>>> import numpy as np
>>> np.set_printoptions(precision=1, suppress=True, linewidth=120, floatmode="fixed")
>>> def tidy(a):
...     return np.round(a, 1) + 0
... 
>>> r0 = np.array([-2, -1, 2, 2, 1, 2, -1, -2, -1])
>>> rng = np.random.default_rng(62865)
>>> arr = np.outer(rng.normal(size=35), r0) + 0.3 * rng.normal(size=(35, 9))
>>> tidy(arr)
array([[ 0.8,  0.6, -0.3, -0.7, -0.4, -0.4,  0.3,  1.0,  0.1],
       [-0.1,  0.2,  0.2,  0.2, -0.5,  0.2, -0.5, -0.5,  0.0],
       [-0.8, -0.7,  0.9,  0.7,  0.1,  0.7, -0.6, -0.7, -0.2],
       [ 1.6,  0.1, -1.4, -1.6, -1.1, -1.5,  0.6,  2.2,  0.7],
       [ 2.4,  0.4, -1.7, -2.7, -1.0, -1.6,  1.1,  1.4,  1.2],
       [-1.8, -0.7,  2.1,  1.5,  1.0,  2.2, -0.6, -2.7, -1.0],
       [ 0.1, -0.6,  0.0,  0.3,  0.2,  0.1, -0.2, -0.3,  0.4],
       [ 2.2,  0.7, -2.1, -1.7, -0.9, -2.1,  1.1,  2.6,  1.0],
       [ 1.3,  0.7, -1.2, -2.2, -0.6, -1.3,  0.8,  1.9,  0.8],
       [ 0.2, -0.2,  0.0, -0.2, -0.1,  0.2, -0.4, -0.4, -0.3],
       [-1.4, -1.3,  1.5,  2.6,  1.3,  1.7, -1.2, -2.3, -0.9],
       [ 2.4,  1.2, -2.9, -2.9, -0.9, -2.9,  2.1,  2.6,  0.7],
       [-2.8, -2.0,  3.5,  2.7,  1.2,  3.1, -1.7, -3.1, -1.5],
       [ 2.5,  0.9, -2.7, -2.7, -1.0, -2.9,  1.0,  3.0,  1.3],
       [-2.0, -0.7,  0.9,  1.5,  0.5,  0.9, -0.7, -1.0, -1.0],
       [-2.0, -1.7,  2.4,  2.5,  1.3,  2.3, -1.6, -2.7, -1.5],
       [ 0.0,  0.4, -0.3,  0.1, -0.1, -0.7, -0.3,  0.4,  0.3],
       [ 0.1,  0.0,  0.1,  0.3, -0.4, -0.1,  0.2, -0.1,  0.1],
       [-0.7, -0.1,  0.2,  0.3, -0.3,  0.0, -0.5, -0.2,  0.2],
       [-1.9, -0.8,  2.7,  1.9,  1.0,  1.8, -1.0, -2.0, -0.9],
       [-1.0, -0.6,  1.1,  1.2,  0.7,  0.7, -0.6, -1.2, -0.6],
       [ 0.1, -0.4,  0.3, -0.3,  0.2,  0.2, -0.1, -0.2, -0.8],
       [-3.4, -1.5,  3.1,  3.1,  1.5,  2.9, -1.8, -2.2, -1.4],
       [ 0.6,  0.7, -0.5, -0.6, -0.5, -1.0,  0.3,  0.7,  0.6],
       [-0.3, -0.5,  1.0,  0.6,  0.4,  0.4,  0.1, -0.3, -0.8],
       [-1.4, -0.2,  1.3,  1.3,  0.5,  1.2, -0.6, -1.4, -0.6],
       [-4.4, -2.3,  4.2,  4.2,  2.7,  3.9, -2.5, -5.0, -1.6],
       [-2.0, -0.9,  2.0,  2.2,  1.4,  2.1, -1.4, -2.2, -0.6],
       [ 1.7,  1.1, -2.5, -2.4, -0.7, -2.4,  1.0,  2.8,  1.7],
       [-0.8, -0.1,  1.2,  1.5,  0.3,  1.4, -0.7, -1.2, -0.1],
       [ 3.9,  2.1, -2.7, -2.7, -1.8, -3.5,  1.8,  2.8,  1.6],
       [ 0.4,  0.1, -0.8, -0.7, -0.2, -0.2,  0.2,  0.5,  0.2],
       [ 2.4,  1.5, -2.5, -3.3, -1.2, -3.2,  1.4,  3.3,  1.6],
       [ 0.5,  0.4, -0.3, -1.3, -0.5, -1.7,  0.1,  0.9,  0.3],
       [ 1.7,  1.1, -1.7, -1.5, -1.2, -2.0,  1.3,  2.2,  0.9]])
>>> cen = arr - arr.mean(axis=0)
>>> evecs = np.linalg.svd(cen)[2][:1]
>>> M2 = cen - cen @ evecs.T @ evecs
>>> tidy(np.cov(cen @ evecs.T, rowvar=False))
np.float64(21.9)
>>> np.linalg.norm(M2, axis=1).round(6).argmax()
np.int64(30)
>>> tidy(np.diag(evecs.T @ evecs))
array([0.2, 0.0, 0.2, 0.2, 0.0, 0.2, 0.0, 0.2, 0.0])
>>> M2 = np.c_[arr[:, :8] @ np.array([[6, 6, 2, 0, 1, 5, 4, 3],
...     [6, 3, 7, 1, 4, 7, 0, 9],
...     [0, 0, 7, 6, 2, 1, 3, 3],
...     [6, 9, 7, 5, 5, 3, 4, 5],
...     [6, 4, 8, 8, 4, 7, 4, 4],
...     [4, 8, 5, 1, 3, 8, 7, 6],
...     [6, 1, 9, 4, 1, 8, 6, 7],
...     [1, 7, 9, 5, 0, 3, 3, 5]]), np.array([1, 3, 1, 1, 0, 2, 3, 2, 1, 2, 3, 0, 0, 2, 3, 2, 2, 1, 0, 0, 3, 2, 1, 1, 3, 3, 3, 0, 3, 2, 0, 1, 0, 3, 0])]
>>> tidy(M2)
array([[  3.1,   2.7,   5.3,  -2.1,  -3.4,   5.0,  -0.1,   6.5,   1.0],
       [ -3.9,  -2.4,  -7.9,  -6.0,   0.3,  -5.7,  -4.2,  -3.5,   3.0],
       [ -5.6,   0.1,  -2.2,   4.0,   3.6,  -6.2,   2.1,  -5.2,   1.0],
       [ -5.8,  -5.2,  -7.6, -12.8, -16.9,  -5.5,  -8.9,  -4.3,   1.0],
       [ -3.9, -14.6, -16.4, -21.1, -20.5,  -2.2, -10.8,  -6.8,   0.0],
       [  1.8,   2.6,   5.1,  13.1,  16.7,   3.8,  12.5,   1.0,   2.0],
       [ -1.2,   0.8,  -3.9,   0.8,   0.3,  -3.2,   1.1,  -5.0,   3.0],
       [  3.3,  -0.5,  -1.6, -12.3, -16.1,   2.8,  -8.0,   3.0,   2.0],
       [ -3.1,  -8.6,  -2.4, -10.1, -14.6,   1.5,  -7.7,   0.9,   1.0],
       [ -3.1,  -2.8,  -8.7,  -5.1,  -1.4,  -4.0,  -2.3,  -5.5,   2.0],
       [  4.6,  13.0,   5.2,  17.2,  18.6,  -0.3,  12.8,  -2.4,   3.0],
       [  2.3, -14.6,  -7.4, -19.6, -23.2,   3.5, -14.5,   1.1,   0.0],
       [ -7.0,   7.1,   4.7,  22.1,  21.9,  -6.7,  16.6,  -6.9,   0.0],
       [ -4.6, -12.1, -13.4, -21.0, -24.8,  -5.4, -18.1,  -5.7,   2.0],
       [ -5.4,   1.3,   1.9,   9.6,   8.9,  -6.8,   2.2,  -3.8,   3.0],
       [ -2.9,   8.3,   1.8,  18.1,  18.8,  -5.9,  12.6,  -7.3,   2.0],
       [ -1.9,  -1.1,  -1.9,  -1.2,  -1.2,  -5.0,  -6.4,  -1.7,   2.0],
       [ -0.2,   0.2,  -0.6,  -1.2,  -0.3,  -2.0,  -0.1,  -0.1,   1.0],
       [ -7.7,  -4.5,  -6.7,  -2.4,  -0.8,  -9.5,  -5.6,  -6.2,   0.0],
       [  0.7,   6.4,  13.1,  20.9,  18.4,   1.1,  12.9,   2.7,   0.0],
       [  0.0,   2.7,   2.5,   9.5,   9.1,  -2.2,   4.7,  -2.3,   3.0],
       [ -2.5,  -2.4,  -2.7,   0.2,  -0.8,  -1.4,   1.1,  -3.4,   2.0],
       [ -3.2,  14.7,  16.1,  29.1,  25.0,  -2.5,  16.9,   0.5,   1.0],
       [ -0.4,  -4.8,  -1.6,  -5.5,  -5.2,  -1.3,  -6.6,   1.2,   1.0],
       [  2.9,   4.4,  10.4,  11.1,   5.5,   3.5,   7.9,   3.5,   3.0],
       [  1.4,   4.3,   6.7,  10.3,  12.2,   1.2,   6.3,   2.9,   3.0],
       [ -3.7,   8.7,   7.7,  34.6,  35.5,  -6.6,  19.8,  -8.8,   3.0],
       [  2.1,  10.8,   8.8,  19.0,  20.0,   1.1,  12.2,   0.5,   0.0],
       [ -2.2,  -8.8,  -5.5, -15.4, -19.5,  -0.6, -14.8,   0.2,   3.0],
       [  5.4,  11.5,   8.5,   9.3,  13.1,   4.7,   9.5,   6.2,   2.0],
       [  7.8,  -8.8,  -6.8, -24.8, -22.9,   4.7, -16.3,   6.5,   0.0],
       [ -1.6,  -2.2,  -5.2,  -6.6,  -5.4,   0.1,  -3.0,  -1.7,   1.0],
       [ -4.1, -16.2,  -7.9, -20.4, -26.0,  -2.3, -19.7,  -0.4,   0.0],
       [-11.2, -17.5, -11.6,  -9.1, -12.5, -13.0, -15.0, -10.0,   3.0],
       [  3.1,  -4.0,   1.4, -11.5, -14.0,   3.3,  -8.4,   6.3,   0.0]])
>>> np.linalg.matrix_rank(M2)
np.int64(9)
>>> z = rng.permutation(9)
>>> M2 = arr[:, z] * rng.choice([-1, 1], 9)
>>> print(tidy(M2))
[[-0.3  0.4  0.6  0.3  1.0  0.8 -0.4  0.1  0.7]
 [ 0.5 -0.2  0.2 -0.2 -0.5 -0.1 -0.5  0.0 -0.2]
 [ 0.6 -0.7 -0.7 -0.9 -0.7 -0.8  0.1 -0.2 -0.7]
 [-0.6  1.5  0.1  1.4  2.2  1.6 -1.1  0.7  1.6]
 [-1.1  1.6  0.4  1.7  1.4  2.4 -1.0  1.2  2.7]
 [ 0.6 -2.2 -0.7 -2.1 -2.7 -1.8  1.0 -1.0 -1.5]
 [ 0.2 -0.1 -0.6  0.0 -0.3  0.1  0.2  0.4 -0.3]
 [-1.1  2.1  0.7  2.1  2.6  2.2 -0.9  1.0  1.7]
 [-0.8  1.3  0.7  1.2  1.9  1.3 -0.6  0.8  2.2]
 [ 0.4 -0.2 -0.2  0.0 -0.4  0.2 -0.1 -0.3  0.2]
 [ 1.2 -1.7 -1.3 -1.5 -2.3 -1.4  1.3 -0.9 -2.6]
 [-2.1  2.9  1.2  2.9  2.6  2.4 -0.9  0.7  2.9]
 [ 1.7 -3.1 -2.0 -3.5 -3.1 -2.8  1.2 -1.5 -2.7]
 [-1.0  2.9  0.9  2.7  3.0  2.5 -1.0  1.3  2.7]
 [ 0.7 -0.9 -0.7 -0.9 -1.0 -2.0  0.5 -1.0 -1.5]
 [ 1.6 -2.3 -1.7 -2.4 -2.7 -2.0  1.3 -1.5 -2.5]
 [ 0.3  0.7  0.4  0.3  0.4  0.0 -0.1  0.3 -0.1]
 [-0.2  0.1  0.0 -0.1 -0.1  0.1 -0.4  0.1 -0.3]
 [ 0.5  0.0 -0.1 -0.2 -0.2 -0.7 -0.3  0.2 -0.3]
 [ 1.0 -1.8 -0.8 -2.7 -2.0 -1.9  1.0 -0.9 -1.9]
 [ 0.6 -0.7 -0.6 -1.1 -1.2 -1.0  0.7 -0.6 -1.2]
 [ 0.1 -0.2 -0.4 -0.3 -0.2  0.1  0.2 -0.8  0.3]
 [ 1.8 -2.9 -1.5 -3.1 -2.2 -3.4  1.5 -1.4 -3.1]
 [-0.3  1.0  0.7  0.5  0.7  0.6 -0.5  0.6  0.6]
 [-0.1 -0.4 -0.5 -1.0 -0.3 -0.3  0.4 -0.8 -0.6]
 [ 0.6 -1.2 -0.2 -1.3 -1.4 -1.4  0.5 -0.6 -1.3]
 [ 2.5 -3.9 -2.3 -4.2 -5.0 -4.4  2.7 -1.6 -4.2]
 [ 1.4 -2.1 -0.9 -2.0 -2.2 -2.0  1.4 -0.6 -2.2]
 [-1.0  2.4  1.1  2.5  2.8  1.7 -0.7  1.7  2.4]
 [ 0.7 -1.4 -0.1 -1.2 -1.2 -0.8  0.3 -0.1 -1.5]
 [-1.8  3.5  2.1  2.7  2.8  3.9 -1.8  1.6  2.7]
 [-0.2  0.2  0.1  0.8  0.5  0.4 -0.2  0.2  0.7]
 [-1.4  3.2  1.5  2.5  3.3  2.4 -1.2  1.6  3.3]
 [-0.1  1.7  0.4  0.3  0.9  0.5 -0.5  0.3  1.3]
 [-1.3  2.0  1.1  1.7  2.2  1.7 -1.2  0.9  1.5]]
>>> U, _, Vt = np.linalg.svd(arr.T @ M2)
>>> tidy(np.linalg.lstsq(arr, M2)[0])
array([[ 0.0,  0.0,  0.0,  0.0,  0.0,  1.0,  0.0,  0.0,  0.0],
       [ 0.0,  0.0,  1.0,  0.0,  0.0,  0.0,  0.0,  0.0,  0.0],
       [ 0.0,  0.0,  0.0, -1.0,  0.0,  0.0,  0.0,  0.0,  0.0],
       [ 0.0,  0.0,  0.0,  0.0,  0.0,  0.0,  0.0,  0.0, -1.0],
       [ 0.0,  0.0,  0.0,  0.0,  0.0,  0.0,  1.0,  0.0,  0.0],
       [ 0.0, -1.0,  0.0,  0.0,  0.0,  0.0,  0.0,  0.0,  0.0],
       [-1.0,  0.0,  0.0,  0.0,  0.0,  0.0,  0.0,  0.0,  0.0],
       [ 0.0,  0.0,  0.0,  0.0,  1.0,  0.0,  0.0,  0.0,  0.0],
       [ 0.0,  0.0,  0.0,  0.0,  0.0,  0.0,  0.0,  1.0,  0.0]])
>>> z
array([6, 5, 1, 2, 7, 0, 4, 8, 3])
>>> gram = np.cov(arr, rowvar=False)
>>> tidy(np.linalg.eigvalsh(gram)[::-1])
array([21.9,  0.2,  0.1,  0.1,  0.1,  0.1,  0.1,  0.1,  0.0])
>>> gram.shape
(9, 9)
>>> tidy(np.polyfit(arr[:, 8], arr[:, 4], 1))
array([-0.9,  0.0])
>>> tidy(np.corrcoef(arr[:, 8], arr[:, 4])[0, 1])
np.float64(-0.9)
>>> print(tidy(np.median(arr, axis=0)))
[ 0.1 -0.1  0.1  0.2 -0.1  0.1 -0.2 -0.2  0.1]
>>> np.argwhere(np.triu(np.abs(np.corrcoef(arr.T)) > 0.8, 1))
array([[0, 1],
       [0, 2],
       [0, 3],
       [0, 4],
       [0, 5],
       [0, 6],
       [0, 7],
       [0, 8],
       [1, 2],
       [1, 3],
       [1, 4],
       [1, 5],
       [1, 6],
       [1, 7],
       [1, 8],
       [2, 3],
       [2, 4],
       [2, 5],
       [2, 6],
       [2, 7],
       [2, 8],
       [3, 4],
       [3, 5],
       [3, 6],
       [3, 7],
       [3, 8],
       [4, 5],
       [4, 6],
       [4, 7],
       [4, 8],
       [5, 6],
       [5, 7],
       [5, 8],
       [6, 7],
       [6, 8],
       [7, 8]])
>>> tidy(gram)
array([[ 3.5,  1.7, -3.4, -3.5, -1.7, -3.5,  1.9,  3.7,  1.7],
       [ 1.7,  1.0, -1.7, -1.8, -0.9, -1.8,  1.0,  1.9,  0.9],
       [-3.4, -1.7,  3.5,  3.5,  1.7,  3.5, -1.9, -3.7, -1.7],
       [-3.5, -1.8,  3.5,  3.8,  1.8,  3.6, -2.0, -3.8, -1.7],
       [-1.7, -0.9,  1.7,  1.8,  0.9,  1.8, -1.0, -1.9, -0.8],
       [-3.5, -1.8,  3.5,  3.6,  1.8,  3.7, -2.0, -3.8, -1.7],
       [ 1.9,  1.0, -1.9, -2.0, -1.0, -2.0,  1.1,  2.1,  0.9],
       [ 3.7,  1.9, -3.7, -3.8, -1.9, -3.8,  2.1,  4.2,  1.8],
       [ 1.7,  0.9, -1.7, -1.7, -0.8, -1.7,  0.9,  1.8,  0.9]])
